$ python -q
>>> import numpy as np
>>> from numpy import linalg as LA
>>> np.set_printoptions(suppress=True, linewidth=120)
>>> W0 = np.loadtxt("case15.csv", delimiter=",")
>>> W0
array([[ 8.,  0.,  7.,  9.,  4.,  7.,  0.,  0.,  4.,  8.,  4.,  1.,  5.,  7.,  9.],
       [ 2.,  3.,  3.,  6.,  9.,  6.,  1.,  1.,  2.,  5.,  4.,  1.,  7.,  0.,  7.],
       [ 7.,  0.,  0.,  7.,  7.,  8.,  9.,  5.,  2.,  9.,  6.,  0.,  2.,  8.,  3.],
       [ 9.,  2.,  7.,  1.,  2.,  9.,  4.,  0.,  1.,  1.,  3.,  4.,  5.,  8.,  1.],
       [ 7.,  6.,  3.,  8.,  7.,  4.,  1.,  3.,  7.,  4.,  6.,  3.,  9.,  8.,  2.],
       [ 0.,  9.,  5.,  8.,  3.,  4.,  7.,  8.,  2.,  3.,  2.,  8.,  7.,  9.,  4.],
       [ 2.,  3.,  7.,  3.,  6.,  2.,  2.,  7.,  9.,  6.,  7.,  7.,  3.,  5.,  2.],
       [ 5.,  6.,  4.,  8.,  5.,  1.,  2.,  5.,  1.,  1.,  2.,  8.,  6.,  5.,  0.],
       [ 0.,  0.,  2.,  5.,  9.,  1.,  4.,  5.,  6.,  4.,  2.,  0.,  8.,  2.,  6.],
       [ 5.,  7.,  8.,  9.,  0.,  4.,  0.,  5.,  0.,  1.,  1.,  9.,  0.,  1.,  2.],
       [ 9.,  2.,  7.,  6.,  9.,  1.,  1.,  0.,  7.,  0.,  0.,  4.,  3.,  9.,  4.],
       [12.,  6., 13., 21., 22., 19.,  2.,  2.,  8., 18., 12.,  3., 19.,  7., 23.]])
>>> rk = LA.matrix_rank(W0)
>>> print(rk)
11
>>> ns = LA.svd(W0)[2][rk:].T
>>> print(LA.matrix_rank(W0.T @ W0), LA.matrix_rank(W0 @ W0.T))
11 11
>>> [int(LA.matrix_rank(np.delete(W0, i, axis=0))) for i in range(12)]
[11, 11, 10, 10, 10, 10, 10, 10, 10, 10, 10, 11]
>>> [int(LA.matrix_rank(W0[:, :j + 1])) for j in range(15)]
[1, 2, 3, 4, 5, 6, 7, 8, 9, 10, 11, 11, 11, 11, 11]
>>> [int(LA.matrix_rank(W0[:i])) for i in range(1, len(W0) + 1)]
[1, 2, 3, 4, 5, 6, 7, 8, 9, 10, 11, 11]
>>> round(float(LA.norm(W0, 1)), 4), np.round(LA.norm(W0, np.inf), 4)
(91.0, np.float64(187.0))
>>> LA.norm(W0, axis=1).argmax()
np.int64(11)
>>> W0[6] @ W0[7]
np.float64(279.0)
>>> print(round(LA.norm(W0) ** 2 / LA.norm(W0, 2) ** 2, 4))
1.2551
>>> round(float(LA.norm(W0, "nuc")), 4)
186.3362
>>> mat = np.load("m.npy")
>>> mat
array([[ -3.1989,  -4.7578,   1.2161,  -0.3475,  -1.4563,   5.1092,  -1.4398,  -1.8796,  -0.0345,   5.08  ,   4.2388,
          7.1386,   0.2801,  -0.5754,   4.1759],
       [  0.2734,   1.2909,   1.2495,  -3.1739,   0.5137,  -3.0461,  -4.9818,  -4.7162,   2.0326,  -3.5858,   1.3204,
          7.8113,  -0.8363,   1.076 ,   1.2915],
       [ -2.2243,  -3.1587,   0.8016,  -0.0931,  -0.9337,   3.3156,  -1.0348,  -1.1518,  -0.0884,   3.433 ,   2.8376,
          4.8109,   0.2477,  -0.347 ,   2.7571],
       [  2.1556,   3.4013,  -0.134 ,  -1.0829,   1.0972,  -4.2695,  -1.1563,  -0.8712,   0.8615,  -4.4873,  -2.0392,
         -1.2385,  -0.4975,   0.7777,  -2.0028],
       [ -2.7339,  -3.9052,   1.2772,  -0.8762,  -1.1943,   3.8213,  -2.2654,  -2.4617,   0.4656,   3.6878,   3.9345,
          7.7166,   0.0735,  -0.3027,   3.9204],
       [  1.3745,   1.1828,  -1.5721,   2.7043,   0.333 ,   0.1522,   4.6345,   4.5196,  -1.5956,   0.4587,  -2.993 ,
         -9.5531,   0.4056,  -0.6322,  -3.083 ],
       [ -0.141 ,   0.1976,   0.6099,  -1.3214,   0.148 ,  -0.8542,  -2.1779,  -1.9896,   0.796 ,  -1.1484,   0.7657,
          3.5937,  -0.3519,   0.4422,   0.8195],
       [ -0.4032,   0.6037,   1.7373,  -3.9401,   0.2229,  -2.6694,  -6.2587,  -6.0113,   2.4255,  -3.2479,   2.3949,
         10.803 ,  -0.9651,   1.2584,   2.5047],
       [  1.5032,   2.5388,  -0.2586,  -0.414 ,   0.7831,  -2.9543,  -0.2291,  -0.164 ,   0.4436,  -3.0772,  -1.6519,
         -1.7708,  -0.3493,   0.4894,  -1.5935],
       [  0.7439,   0.313 ,  -1.6705,   3.3083,  -0.058 ,   1.352 ,   5.5243,   5.4072,  -2.0197,   1.9929,  -2.716 ,
        -10.1203,   0.65  ,  -0.904 ,  -2.702 ],
       [  1.8329,   2.0692,  -1.4995,   2.0862,   0.5346,  -1.27  ,   3.8574,   3.9413,  -1.1797,  -0.9386,  -3.2861,
         -9.013 ,   0.2246,  -0.3483,  -3.2527],
       [ -2.2584,  -2.9552,   1.4031,  -1.4286,  -0.8975,   2.5142,  -3.1268,  -3.2306,   0.8866,   2.2377,   3.6345,
          8.4007,  -0.0748,   0.0885,   3.5927],
       [  1.209 ,   1.1476,  -1.6119,   2.684 ,   0.4357,   0.0748,   4.642 ,   4.5763,  -1.5006,   0.5408,  -2.8825,
         -9.6444,   0.5613,  -0.5502,  -3.0194],
       [  2.3008,   2.995 ,  -1.3321,   1.4594,   0.9412,  -2.4248,   3.243 ,   3.2604,  -0.8863,  -2.3403,  -3.6048,
         -8.3848,   0.0954,   0.0092,  -3.6421],
       [  0.5784,   0.4984,  -1.0972,   1.9825,   0.054 ,   0.5513,   3.2895,   3.4138,  -1.2105,   0.7252,  -1.8332,
         -6.6357,   0.442 ,  -0.4336,  -1.9162],
       [  0.3986,   1.158 ,   0.7021,  -1.9451,   0.3489,  -2.3121,  -2.856 ,  -2.8422,   1.1761,  -2.4829,   0.4871,
          4.1868,  -0.5061,   0.7509,   0.4941],
       [  3.3519,   4.8707,  -1.2773,   0.3662,   1.4534,  -5.0177,   1.5728,   1.7385,  -0.0277,  -5.229 ,  -4.1473,
         -7.2504,  -0.359 ,   0.5817,  -4.2463],
       [ -0.8487,  -0.3175,   1.7048,  -3.3401,   0.0933,  -1.3571,  -5.4729,  -5.2509,   1.9695,  -1.9087,   2.6885,
         10.114 ,  -0.774 ,   0.8308,   2.66  ],
       [ -1.7031,  -2.355 ,   0.8577,  -0.7664,  -0.6812,   2.0936,  -1.7014,  -1.9549,   0.3956,   1.9998,   2.5047,
          5.4454,   0.0571,  -0.0972,   2.4527],
       [ -3.3619,  -4.8305,   1.187 ,  -0.2529,  -1.5415,   5.1411,  -1.5192,  -1.9062,  -0.051 ,   5.0707,   4.1614,
          7.1723,   0.3253,  -0.6169,   4.1627],
       [ -1.1092,  -1.4137,   0.9962,  -1.4269,  -0.4099,   0.909 ,  -2.6167,  -2.5862,   0.8302,   0.5816,   2.2159,
          5.9389,  -0.1961,   0.2027,   2.1382],
       [  0.4285,   0.9451,   0.1186,  -0.6084,   0.3369,  -1.4071,  -0.7565,  -0.7309,   0.4368,  -1.4911,  -0.2957,
          0.5919,  -0.1498,   0.3129,  -0.264 ],
       [  1.0265,   1.8126,   0.2133,  -1.2315,   0.6277,  -2.6152,  -1.5996,  -1.2912,   0.8309,  -2.7507,  -0.6284,
          1.2523,  -0.3346,   0.6778,  -0.6893],
       [  2.1102,   3.4077,  -0.1642,  -1.006 ,   1.1461,  -4.2681,  -1.0894,  -0.7377,   0.7818,  -4.4939,  -1.9833,
         -1.2294,  -0.5459,   0.8323,  -2.0746],
       [ -0.5907,  -0.6909,   0.5302,  -0.6151,  -0.2739,   0.3937,  -1.2264,  -1.1997,   0.4144,   0.2945,   1.1247,
          3.0768,  -0.0679,  -0.0545,   1.1132],
       [  0.4621,   0.8982,   0.2626,  -0.5542,   0.4223,  -1.2277,  -0.7936,  -0.6694,   0.4991,  -1.3642,  -0.2452,
          0.6415,  -0.2116,   0.2901,  -0.2795],
       [ -2.1888,  -3.2138,   0.854 ,  -0.247 ,  -1.0193,   3.4395,  -0.997 ,  -1.196 ,  -0.0648,   3.4405,   2.7201,
          4.8291,   0.2659,  -0.4077,   2.7623],
       [ -3.2793,  -4.8327,   1.2743,  -0.2571,  -1.3967,   5.082 ,  -1.3886,  -1.8272,   0.0619,   5.0922,   4.1967,
          7.3031,   0.3417,  -0.6032,   4.219 ],
       [  1.6759,   2.2349,  -0.9604,   0.8099,   0.7744,  -2.1114,   1.8177,   1.9264,  -0.3635,  -2.0065,  -2.5655,
         -5.3437,  -0.0297,   0.049 ,  -2.4757],
       [  2.2305,   3.0142,  -1.4326,   1.5351,   0.887 ,  -2.454 ,   3.1644,   3.1975,  -0.8747,  -2.2322,  -3.5403,
         -8.3976,   0.0737,  -0.0382,  -3.6138],
       [ -0.3045,  -1.3123,  -1.284 ,   3.2527,  -0.5314,   3.1238,   4.9526,   4.6127,  -2.0317,   3.6356,  -1.2888,
         -7.7836,   0.887 ,  -1.1916,  -1.3702],
       [ -2.24  ,  -3.242 ,   0.748 ,  -0.2507,  -1.0274,   3.391 ,  -0.9974,  -1.1531,   0.0074,   3.4624,   2.7474,
          4.7249,   0.2574,  -0.4335,   2.7324],
       [  2.213 ,   3.2556,  -0.7602,   0.1805,   0.9528,  -3.3879,   1.0948,   1.2142,  -0.0062,  -3.4075,  -2.8703,
         -4.8377,  -0.1765,   0.4196,  -2.7922],
       [ -0.4141,  -1.0251,  -0.7778,   1.8983,  -0.3773,   2.1865,   2.877 ,   2.6418,  -1.1633,   2.4994,  -0.4672,
         -4.2283,   0.5641,  -0.6065,  -0.5787],
       [  1.5433,   2.688 ,   0.3123,  -1.8896,   0.8497,  -3.9421,  -2.4888,  -2.164 ,   1.276 ,  -4.2006,  -0.944 ,
          1.7481,  -0.5795,   0.9565,  -0.9463],
       [ -0.8478,  -1.9711,  -0.7681,   2.5247,  -0.6785,   3.5093,   3.7116,   3.4386,  -1.563 ,   3.8499,  -0.207 ,
         -4.7294,   0.7107,  -0.9905,  -0.1705],
       [ -0.2397,   0.4989,   1.1652,  -2.6231,   0.1802,  -1.7586,  -4.2025,  -3.9339,   1.6894,  -2.2201,   1.5753,
          7.1773,  -0.5606,   0.8005,   1.4946],
       [  0.0988,  -0.1673,  -0.5626,   1.2209,  -0.0958,   0.9344,   2.2139,   2.1   ,  -0.6737,   1.1087,  -0.8884,
         -3.569 ,   0.2892,  -0.4726,  -0.8019],
       [ -0.3376,  -1.1918,  -1.2929,   3.2254,  -0.5344,   3.097 ,   5.024 ,   4.753 ,  -2.0672,   3.6214,  -1.3187,
         -7.7093,   0.7966,  -1.0648,  -1.2758],
       [ -1.1294,  -1.5225,   0.3823,  -0.1567,  -0.4394,   1.7014,  -0.4844,  -0.5565,  -0.0548,   1.6572,   1.4453,
          2.4088,   0.1776,  -0.3241,   1.4452],
       [  1.68  ,   2.28  ,  -0.9401,   0.8075,   0.6511,  -2.1331,   1.7494,   1.8721,  -0.3271,  -1.9586,  -2.5363,
         -5.4462,  -0.0524,   0.1089,  -2.4849]])
>>> Uu, s, VT = LA.svd(W0)
>>> evecs = VT[:(s > 1e-8).sum()]
>>> rng = np.random.default_rng(7391)
>>> x0 = W0[11] + 4 * W0[3] + rng.integers(2) * np.eye(15)[6]
>>> x0
array([48., 14., 41., 25., 30., 55., 19.,  2., 12., 22., 24., 19., 39., 39., 27.])
>>> np.allclose(evecs.T @ evecs @ x0, x0)
False
